In [1]: import numpy as np

In [2]: np.set_printoptions(suppress=True, linewidth=100)

In [3]: F = np.loadtxt("arr.csv", delimiter=",")

In [4]: F
Out[4]: 
array([[ 3.,  3.,  3.,  3.,  3.,  3.],
       [ 3.,  6.,  6.,  6.,  6.,  6.],
       [ 3.,  6.,  9.,  9.,  9.,  9.],
       [ 3.,  6.,  9., 12., 12., 12.],
       [ 3.,  6.,  9., 12., 15., 15.],
       [ 3.,  6.,  9., 12., 15., 18.]])

In [5]: # symmetric, so the eigenvalues are real

In [6]: x0 = np.array([3, 9, 0, 1, 7, 6])

In [7]: target = F @ x0

In [8]: print(target)
[ 78. 147. 189. 231. 270. 288.]

In [9]: np.round(np.linalg.solve(F, target), 2)
Out[9]: array([3., 9., 0., 1., 7., 6.])

In [10]: np.round(np.linalg.solve(F, 3 * target), 2)
Out[10]: array([ 9., 27.,  0.,  3., 21., 18.])

In [11]: gram = F.T @ F

In [12]: print(gram)
[[ 54.  99. 135. 162. 180. 189.]
 [ 99. 189. 261. 315. 351. 369.]
 [135. 261. 369. 450. 504. 531.]
 [162. 315. 450. 558. 630. 666.]
 [180. 351. 504. 630. 720. 765.]
 [189. 369. 531. 666. 765. 819.]]

In [13]: (F @ F.T).shape
Out[13]: (6, 6)

In [14]: np.round(np.linalg.eigvalsh(gram)[::-1], 2)
Out[14]: array([2664.68,   35.57,    5.4 ,    1.79,    0.92,    0.63])

In [15]: print(np.trace(gram), (F ** 2).sum())
2709.0 2709.0

In [16]: np.diag(gram)
Out[16]: array([ 54., 189., 369., 558., 720., 819.])

In [17]: print(np.linalg.matrix_rank(gram))
6

In [18]: out = np.array([[1, 1], [0, 0], [0, 0], [2, 2], [0, 0], [3, 1]])

In [19]: np.einsum("ik,kj->ji", F, out)
Out[19]: 
array([[18., 33., 48., 63., 72., 81.],
       [12., 21., 30., 39., 42., 45.]])

In [20]: np.linalg.matrix_rank(F @ out)
Out[20]: np.int64(2)

In [21]: np.einsum("ij,ij->i", F, F)
Out[21]: array([ 54., 189., 369., 558., 720., 819.])

In [22]: np.einsum("ik,kj->ij", F, out)
Out[22]: 
array([[18., 12.],
       [33., 21.],
       [48., 30.],
       [63., 39.],
       [72., 42.],
       [81., 45.]])

In [23]: print(np.linalg.matrix_rank(np.vstack([F, out.T])))
6

In [24]: np.einsum("ij->j", F)
Out[24]: array([18., 33., 45., 54., 60., 63.])

In [25]: np.vstack([F, out.T]).shape
Out[25]: (8, 6)

In [26]: u, v = F[4], F[3]

In [27]: u @ u
Out[27]: np.float64(720.0)

In [28]: p = (u @ v) / (u @ u) * u

In [29]: np.linalg.matrix_rank(np.outer(u, v))
Out[29]: np.int64(1)

In [30]: np.outer(u, v)
Out[30]: 
array([[  9.,  18.,  27.,  36.,  36.,  36.],
       [ 18.,  36.,  54.,  72.,  72.,  72.],
       [ 27.,  54.,  81., 108., 108., 108.],
       [ 36.,  72., 108., 144., 144., 144.],
       [ 45.,  90., 135., 180., 180., 180.],
       [ 45.,  90., 135., 180., 180., 180.]])

In [31]: round(np.linalg.norm(u + v) ** 2 + np.linalg.norm(u - v) ** 2, 2)
Out[31]: np.float64(2556.0)

In [32]: np.round(v - p, 2)
Out[32]: array([ 0.38,  0.75,  1.12,  1.5 , -1.12, -1.12])

In [33]: F.reshape(6, 7)
ValueError: cannot reshape array of size 36 into shape (6,7)


In [34]: F.ravel(order="F")
Out[34]: 
array([ 3.,  3.,  3.,  3.,  3.,  3.,  3.,  6.,  6.,  6.,  6.,  6.,  3.,  6.,  9.,  9.,  9.,  9.,
        3.,  6.,  9., 12., 12., 12.,  3.,  6.,  9., 12., 15., 15.,  3.,  6.,  9., 12., 15., 18.])

In [35]: print(F.reshape(-1, 2))
[[ 3.  3.]
 [ 3.  3.]
 [ 3.  3.]
 [ 3.  6.]
 [ 6.  6.]
 [ 6.  6.]
 [ 3.  6.]
 [ 9.  9.]
 [ 9.  9.]
 [ 3.  6.]
 [ 9. 12.]
 [12. 12.]
 [ 3.  6.]
 [ 9. 12.]
 [15. 15.]
 [ 3.  6.]
 [ 9. 12.]
 [15. 18.]]

In [36]: F.reshape(2, -1)
Out[36]: 
array([[ 3.,  3.,  3.,  3.,  3.,  3.,  3.,  6.,  6.,  6.,  6.,  6.,  3.,  6.,  9.,  9.,  9.,  9.],
       [ 3.,  6.,  9., 12., 12., 12.,  3.,  6.,  9., 12., 15., 15.,  3.,  6.,  9., 12., 15., 18.]])

In [37]: blk = F.reshape(6, 2, -1)

In [38]: np.swapaxes(blk, 1, 2)[5]
Out[38]: 
array([[ 3., 12.],
       [ 6., 15.],
       [ 9., 18.]])

In [39]: print(blk[:, 0])
[[3. 3. 3.]
 [3. 6. 6.]
 [3. 6. 9.]
 [3. 6. 9.]
 [3. 6. 9.]
 [3. 6. 9.]]

In [40]: blk.sum(axis=1)
Out[40]: 
array([[ 6.,  6.,  6.],
       [ 9., 12., 12.],
       [12., 15., 18.],
       [15., 18., 21.],
       [15., 21., 24.],
       [15., 21., 27.]])

In [41]: blk.shape
Out[41]: (6, 2, 3)

In [42]: np.einsum("ihd,ihd->ih", blk, blk)
Out[42]: 
array([[ 27.,  27.],
       [ 81., 108.],
       [126., 243.],
       [126., 432.],
       [126., 594.],
       [126., 693.]])

In [43]: rng = np.random.default_rng(942342)

In [44]: lab = rng.integers(0, 2, 3)

In [45]: mat = np.array([[0, 1, 2], [-2, -1, -2], [1, -3, -1]]) * (lab[:, None] == lab)

In [46]: mat
Out[46]: 
array([[ 0,  1,  2],
       [-2, -1, -2],
       [ 1, -3, -1]])

In [47]: ang = np.radians(72)

In [48]: Rm = np.eye(3)

In [49]: Rm[1, 1] = Rm[2, 2] = np.cos(ang)

In [50]: Rm[1, 2], Rm[2, 1] = -np.sin(ang), np.sin(ang)

In [51]: print(Rm.round(2))
[[ 1.    0.    0.  ]
 [ 0.    0.31 -0.95]
 [ 0.    0.95  0.31]]

In [52]: out = mat @ Rm.T

In [53]: np.allclose(mat @ mat.T, out @ out.T)
Out[53]: True

In [54]: round(float(np.linalg.det(Rm)), 2), np.round(np.trace(Rm), 2)
Out[54]: (1.0, np.float64(1.62))

In [55]: np.allclose(np.linalg.norm(mat, axis=1), np.linalg.norm(out, axis=1))
Out[55]: True

In [56]: m1 = np.loadtxt("w.csv", delimiter=",")

In [57]: m1
Out[57]: 
array([[1., 0., 0.],
       [0., 1., 0.],
       [3., 1., 1.]])

In [58]: # triangular: eigenvalues sit on the diagonal

In [59]: gram = m1.T @ m1

In [60]: np.linalg.matrix_rank(gram)
Out[60]: np.int64(3)

In [61]: np.diag(gram)
Out[61]: array([10.,  2.,  1.])

In [62]: np.allclose(gram, gram.T)
Out[62]: True

In [63]: print(gram)
[[10.  3.  3.]
 [ 3.  2.  1.]
 [ 3.  1.  1.]]

In [64]: np.kron(np.eye(2, dtype=int), m1)
Out[64]: 
array([[1., 0., 0., 0., 0., 0.],
       [0., 1., 0., 0., 0., 0.],
       [3., 1., 1., 0., 0., 0.],
       [0., 0., 0., 1., 0., 0.],
       [0., 0., 0., 0., 1., 0.],
       [0., 0., 0., 3., 1., 1.]])

In [65]: round(np.linalg.det(2 * m1), 2), round(float(np.linalg.det(m1)), 2)
Out[65]: (np.float64(8.0), 1.0)

In [66]: print(np.round(np.linalg.eigvals(m1).sum().real, 2))
3.0

In [67]: x0 = np.array([3, 0, 4])

In [68]: target = m1 @ x0

In [69]: target
Out[69]: array([ 3.,  0., 13.])

In [70]: np.round(np.linalg.solve(m1, target + m1[:, 2]), 2)
Out[70]: array([3., 0., 5.])

In [71]: print(np.round(np.linalg.solve(m1, m1[:, 1]), 2))
[ 0.  1. -0.]

In [72]: np.round(np.linalg.solve(m1, -2 * target), 2)
Out[72]: array([-6.,  0., -8.])

In [73]: np.round(np.linalg.solve(m1, target), 2)
Out[73]: array([3., 0., 4.])

In [74]: np.prod(np.diag(m1)), np.round(np.linalg.det(m1), 2)
Out[74]: (np.float64(1.0), np.float64(1.0))

In [75]: X = np.loadtxt("sample10.csv", delimiter=",")

In [76]: X
Out[76]: 
array([[ 0., -2.,  0., -1.],
       [ 2., -1.,  0., -2.],
       [-2.,  1.,  0., -2.],
       [-2.,  0., -1., -1.],
       [ 1.,  0., -1., -1.]])

In [77]: O = m1.astype(float).copy()

In [78]: for j in range(3):
    ...:     O[:, j] -= O[:, :j] @ (O[:, :j].T @ O[:, j])
    ...:     O[:, j] /= np.linalg.norm(O[:, j])
    ...: 

In [79]: print(O.round(2))
[[ 0.32 -0.29 -0.9 ]
 [ 0.    0.95 -0.3 ]
 [ 0.95  0.1   0.3 ]]

In [80]: np.round(O.T @ O, 2) + 0
Out[80]: 
array([[1., 0., 0.],
       [0., 1., 0.],
       [0., 0., 1.]])

In [81]: x0 = np.array([3, 2, 5])

In [82]: print(3 - np.linalg.matrix_rank(O - np.eye(3), tol=1e-8))
1

In [83]: np.round(O.T @ (O @ x0), 2)
Out[83]: array([3., 2., 5.])

In [84]: np.round(np.linalg.inv(O), 2) + 0
Out[84]: 
array([[ 0.32,  0.  ,  0.95],
       [-0.29,  0.95,  0.1 ],
       [-0.9 , -0.3 ,  0.3 ]])

In [85]: U, s, Vh = np.linalg.svd(X, full_matrices=False)

In [86]: np.round(s / s[0], 2)
Out[86]: array([1.  , 0.9 , 0.49, 0.32])

In [87]: U.shape, s.shape, Vh.shape
Out[87]: ((5, 4), (4,), (4, 4))

In [88]: np.allclose(U * s @ Vh, X)
Out[88]: True

In [89]: np.round(np.cumsum(s ** 2) / np.sum(s ** 2), 2)
Out[89]: array([0.47, 0.84, 0.95, 1.  ])

In [90]: x0 = np.array([1, 3, 1, 2])

In [91]: target = X @ x0

In [92]: np.round(np.linalg.lstsq(X, target)[0], 2)
Out[92]: array([1., 3., 1., 2.])

In [93]: np.linalg.solve(X, target)
LinAlgError: Last 2 dimensions of the array must be square


In [94]: target = target + 0.3 * rng.normal(size=5)

In [95]: target.round(2)
Out[95]: array([-8.38, -4.9 , -2.62, -5.08, -2.37])

In [96]: b, *_ = np.linalg.lstsq(X, target)

In [97]: np.round(X.T @ (target - X @ b), 2) + 0
Out[97]: array([0., 0., 0., 0.])

In [98]: round(np.linalg.norm(target - X @ b), 2)
Out[98]: np.float64(0.24)

In [99]: b.round()
Out[99]: array([1., 3., 1., 2.])
